>>> import numpy as np
>>> from numpy import linalg as LA
>>> np.set_printoptions(suppress=True, linewidth=140)
>>> J = np.load("out9.npy")
>>> J
array([[-1.95, -0.31, -1.55],
       [-1.9 , -1.02, -0.21],
       [-0.81, -1.5 , -1.85],
       [-0.51, -4.62, -0.43],
       [-4.26, -1.72, -3.52],
       [-0.77, -0.45, -0.86],
       [-0.21, -4.9 ,  0.64],
       [-2.59, -0.09, -2.15],
       [-0.5 , -2.06, -2.18],
       [-1.32, -0.71,  0.09],
       [-1.23, -4.76,  0.16],
       [-2.88, -2.05, -3.33],
       [-0.89, -5.  , -1.45],
       [-4.57, -0.11, -0.82],
       [-0.33, -3.97, -0.29],
       [ 1.32, -5.58,  0.17]])
>>> Uu, s, Vt = LA.svd(J, full_matrices=False)
>>> np.round(Uu.T @ J @ Vt.T, 2) + 0
array([[13.23,  0.  ,  0.  ],
       [ 0.  ,  8.97,  0.  ],
       [ 0.  ,  0.  ,  3.45]])
>>> Uu.shape, s.shape, Vt.shape
((16, 3), (3,), (3, 3))
>>> np.allclose(Uu * s @ Vt, J)
True
>>> np.round(s / s[0], 2)
array([1.  , 0.68, 0.26])
>>> vec = np.array([2, -2, 1])
>>> rhs = J @ vec
>>> np.round(LA.solve(J.T @ J, J.T @ rhs), 2)
array([ 2., -2.,  1.])
>>> rng = np.random.default_rng(80)
>>> rhs = rhs + 0.05 * rng.normal(size=16)
>>> rhs.round(2)
array([-4.78, -1.99, -0.5 ,  7.73, -8.66, -1.37, 10.03, -7.14,  0.98, -1.12,  7.17, -5.04,  6.79, -9.77,  7.04, 13.94])
>>> beta, *_ = LA.lstsq(J, rhs)
>>> [round(float(LA.norm(LA.solve(J.T @ J + lam * np.eye(3), J.T @ rhs))), 2) for lam in (0, 1, 10, 100)]
[3.0, 2.97, 2.68, 1.38]
>>> beta.round()
array([ 2., -2.,  1.])
>>> C2 = np.cov(J, rowvar=False)
>>> np.argsort(-J.std(axis=0).round(6), kind="stable")
array([1, 0, 2])
>>> np.round(LA.eigvalsh(C2)[::-1], 2)
array([5.84, 1.39, 0.75])
>>> round(np.corrcoef(J[:, 0], J[:, 2])[0, 1], 2)
np.float64(0.56)
>>> np.argwhere(np.triu(np.abs(np.corrcoef(J.T)) > 0.8, 1))
array([], shape=(0, 2), dtype=int64)
>>> C2.shape
(3, 3)
>>> C2.round(2)
array([[ 2.33, -1.94,  1.08],
       [-1.94,  4.07, -1.05],
       [ 1.08, -1.05,  1.58]])
>>> labels = rng.permutation(3)
>>> out = J[:, labels] * rng.choice([-1, 1], 3)
>>> out
array([[-0.31, -1.95, -1.55],
       [-1.02, -1.9 , -0.21],
       [-1.5 , -0.81, -1.85],
       [-4.62, -0.51, -0.43],
       [-1.72, -4.26, -3.52],
       [-0.45, -0.77, -0.86],
       [-4.9 , -0.21,  0.64],
       [-0.09, -2.59, -2.15],
       [-2.06, -0.5 , -2.18],
       [-0.71, -1.32,  0.09],
       [-4.76, -1.23,  0.16],
       [-2.05, -2.88, -3.33],
       [-5.  , -0.89, -1.45],
       [-0.11, -4.57, -0.82],
       [-3.97, -0.33, -0.29],
       [-5.58,  1.32,  0.17]])
>>> Uu, _, Vt = LA.svd(J.T @ out)
>>> np.round(Uu @ Vt, 2) + 0
array([[0., 1., 0.],
       [1., 0., 0.],
       [0., 0., 1.]])
>>> labels
array([1, 0, 2])
>>> u = np.array([1, -1, 0, -1]) + 0.5
>>> F = np.outer(u, u) / (u @ u)
>>> F.round(2)
array([[ 0.75, -0.25,  0.25, -0.25],
       [-0.25,  0.08, -0.08,  0.08],
       [ 0.25, -0.08,  0.08, -0.08],
       [-0.25,  0.08, -0.08,  0.08]])
>>> vec = np.array([0, 3, 2, 1])
>>> np.round(np.eye(4) - F, 2)
array([[ 0.25,  0.25, -0.25,  0.25],
       [ 0.25,  0.92,  0.08, -0.08],
       [-0.25,  0.08,  0.92,  0.08],
       [ 0.25, -0.08,  0.08,  0.92]])
>>> np.round(F @ vec, 2)
array([-0.5 ,  0.17, -0.17,  0.17])
>>> np.round(F @ F @ vec, 2)
array([-0.5 ,  0.17, -0.17,  0.17])
>>> np.round(LA.eigvalsh(2 * F - np.eye(4)), 2)
array([-1., -1., -1.,  1.])
>>> np.abs(F).max()
np.float64(0.75)
>>> np.round(F.sum(axis=0), 2)
array([ 0.5 , -0.17,  0.17, -0.17])
>>> np.round(F.mean(axis=0), 2)
array([ 0.12, -0.04,  0.04, -0.04])
>>> F.shape
(4, 4)
>>> np.round(F - F[0], 2)
array([[ 0.  ,  0.  ,  0.  ,  0.  ],
       [-1.  ,  0.33, -0.33,  0.33],
       [-0.5 ,  0.17, -0.17,  0.17],
       [-1.  ,  0.33, -0.33,  0.33]])
>>> F[4]
Traceback (most recent call last):
  File "<python-input-45>", line 1, in <module>
    F[4]
    ~^^^
IndexError: index 4 is out of bounds for axis 0 with size 4
>>> np.count_nonzero(F)
np.int64(16)
>>> np.round(LA.svd(F, compute_uv=False), 2) + 0
array([1., 0., 0., 0.])
>>> np.round(F.sum(axis=1), 2)
array([ 0.5 , -0.17,  0.17, -0.17])
>>> Uu, s, Vt = LA.svd(F)
>>> V = Vt[:(s > 1e-8).sum()]
>>> vec = F[2] + 2 * F[0] + rng.integers(2) * np.eye(4)[2]
>>> vec.round(2)
array([ 1.75, -0.58,  1.58, -0.58])
>>> np.allclose(V.T @ V @ vec, vec)
False
>>> round(float(LA.norm(vec - V.T @ V @ vec)), 2)
0.96
>>> labels = rng.permutation(4)
>>> labels
array([1, 2, 3, 0])
>>> out = F[labels][:, labels]
>>> np.trace(out)
np.float64(1.0)
>>> np.round(np.diag(out), 2)
array([0.08, 0.08, 0.08, 0.75])
>>> np.round(F @ F, 2)
array([[ 0.75, -0.25,  0.25, -0.25],
       [-0.25,  0.08, -0.08,  0.08],
       [ 0.25, -0.08,  0.08, -0.08],
       [-0.25,  0.08, -0.08,  0.08]])
>>> np.trace(F)
np.float64(1.0)
>>> np.round((F + F.T) / 2, 2)
array([[ 0.75, -0.25,  0.25, -0.25],
       [-0.25,  0.08, -0.08,  0.08],
       [ 0.25, -0.08,  0.08, -0.08],
       [-0.25,  0.08, -0.08,  0.08]])
>>> np.round(np.sort(np.abs(LA.eigvals(F))), 2) + 0
array([0., 0., 0., 1.])
>>> np.round(LA.det(F), 2)
np.float64(0.0)
>>> arr = np.load("case15.npy")
>>> arr
array([[  5,  10, -10],
       [  1,   2,  -2],
       [  2,   4,  -4]])
>>> # looks like rank 1
>>> labels = rng.permutation(3)
>>> labels
array([2, 0, 1])
>>> out = arr[labels][:, labels]
>>> np.round(np.sort(np.abs(LA.eigvals(out))), 2) + 0
array([0., 0., 3.])
>>> np.diag(out)
array([-4,  5,  2])
>>> np.allclose(out, arr)
False
>>> Uu, s, Vt = LA.svd(arr)
>>> V = Vt[:(s > 1e-8).sum()]
>>> vec = arr[0] + 4 * arr[1] + rng.integers(2) * np.eye(3)[0]
>>> vec
array([  9.,  18., -18.])
>>> np.round(np.diag(V.T @ V), 2)
array([0.11, 0.44, 0.44])
>>> np.round(V.T @ V, 2)
array([[ 0.11,  0.22, -0.22],
       [ 0.22,  0.44, -0.44],
       [-0.22, -0.44,  0.44]])
>>> np.allclose(V.T @ V @ vec, vec)
True
>>> LA.matrix_rank(np.vstack([arr, vec]))
np.int64(1)
>>> arr[0] @ arr[1]
np.int64(45)
>>> round(float(LA.norm(arr) ** 2 / LA.norm(arr, 2) ** 2), 2)
1.0
>>> np.round(LA.norm(arr, axis=0), 2)
array([ 5.48, 10.95, 10.95])
>>> round(LA.norm(arr, 2), 2)
np.float64(16.43)
>>> np.round(LA.det(2 * arr), 2), np.round(LA.det(arr), 2)
(np.float64(0.0), np.float64(0.0))
>>> np.round(LA.det(arr.T), 2)
np.float64(0.0)
>>> np.einsum("ii->", arr)
np.int64(3)
>>> C2 = arr.T @ arr
>>> np.round(LA.svd(arr, compute_uv=False) ** 2, 2) + 0
array([270.,   0.,   0.])
>>> np.round(LA.eigvalsh(C2)[::-1], 2) + 0
array([270.,   0.,   0.])
>>> data = np.array([[-1.0, 1.0, 0.0, 0.0],
...     [0.0, -1.0, 1.0, 0.0],
...     [0.0, 0.0, -1.0, 1.0],
...     [0.0, 0.0, 0.0, -1.0]])
>>> # triangular, det is the product of the diagonal
>>> proj = np.triu(np.array([[-2, -3, 1, 0], [-5, 3, 4, 4], [-1, -3, 0, -1], [3, -4, 3, -1]]), 1) + np.eye(4)
>>> out = proj @ data @ LA.inv(proj)
>>> round(LA.det(out), 2)
np.float64(1.0)
>>> np.trace(out), np.trace(data)
(np.float64(-4.0), np.float64(-4.0))
>>> proj @ data - data @ proj
array([[ 0.,  0., -7., -3.],
       [ 0.,  0.,  0.,  5.],
       [ 0.,  0.,  0.,  0.],
       [ 0.,  0.,  0.,  0.]])
>>> E = np.loadtxt("dump.csv", delimiter=",")
>>> E.round(2)
array([[-0.15,  0.22,  0.66],
       [ 0.25, -0.84, -0.15],
       [-0.41,  0.27, -0.72],
       [ 0.86,  0.41, -0.18]])
>>> proj = E @ LA.solve(E.T @ E, E.T)
>>> np.round(proj @ E[:, 2], 2)
array([ 0.66, -0.15, -0.72, -0.18])
>>> np.allclose(proj @ proj, proj)
True
>>> np.round(np.diag(proj), 2)
array([0.5 , 0.79, 0.76, 0.95])
>>> np.round((np.eye(4) - proj) @ E, 2) + 0
array([[0., 0., 0.],
       [0., 0., 0.],
       [0., 0., 0.],
       [0., 0., 0.]])
>>> np.round(LA.eigvalsh(proj), 2) + 0
array([0., 1., 1., 1.])
>>> q, R = LA.qr(E)
>>> np.round(q.T @ q, 2) + 0
array([[1., 0., 0.],
       [0., 1., 0.],
       [0., 0., 1.]])
>>> np.round(np.abs(np.diag(R)), 2)
array([1., 1., 1.])
>>> q.shape, R.shape
((4, 3), (3, 3))
>>> np.round(LA.matrix_power(data, 2), 2)
array([[ 1., -2.,  1.,  0.],
       [ 0.,  1., -2.,  1.],
       [ 0.,  0.,  1., -2.],
       [ 0.,  0.,  0.,  1.]])
>>> data @ data
array([[ 1., -2.,  1.,  0.],
       [ 0.,  1., -2.,  1.],
       [ 0.,  0.,  1., -2.],
       [ 0.,  0.,  0.,  1.]])
>>> np.allclose(data @ data.T, data.T @ data)
False
>>> np.round(np.abs(LA.eigvals(data)).max(), 2)
np.float64(1.0)
>>> (data + data.T) / 2
array([[-1. ,  0.5,  0. ,  0. ],
       [ 0.5, -1. ,  0.5,  0. ],
       [ 0. ,  0.5, -1. ,  0.5],
       [ 0. ,  0. ,  0.5, -1. ]])
>>> out = E + rng.integers(-2, 3, (4, 1)) @ rng.integers(-2, 3, (1, 3))
>>> out.round(2)
array([[ 0.85,  0.22,  1.66],
       [-1.75, -0.84, -2.15],
       [-0.41,  0.27, -0.72],
       [-1.14,  0.41, -2.18]])
>>> out - E
array([[ 1.,  0.,  1.],
       [-2.,  0., -2.],
       [ 0.,  0.,  0.],
       [-2.,  0., -2.]])
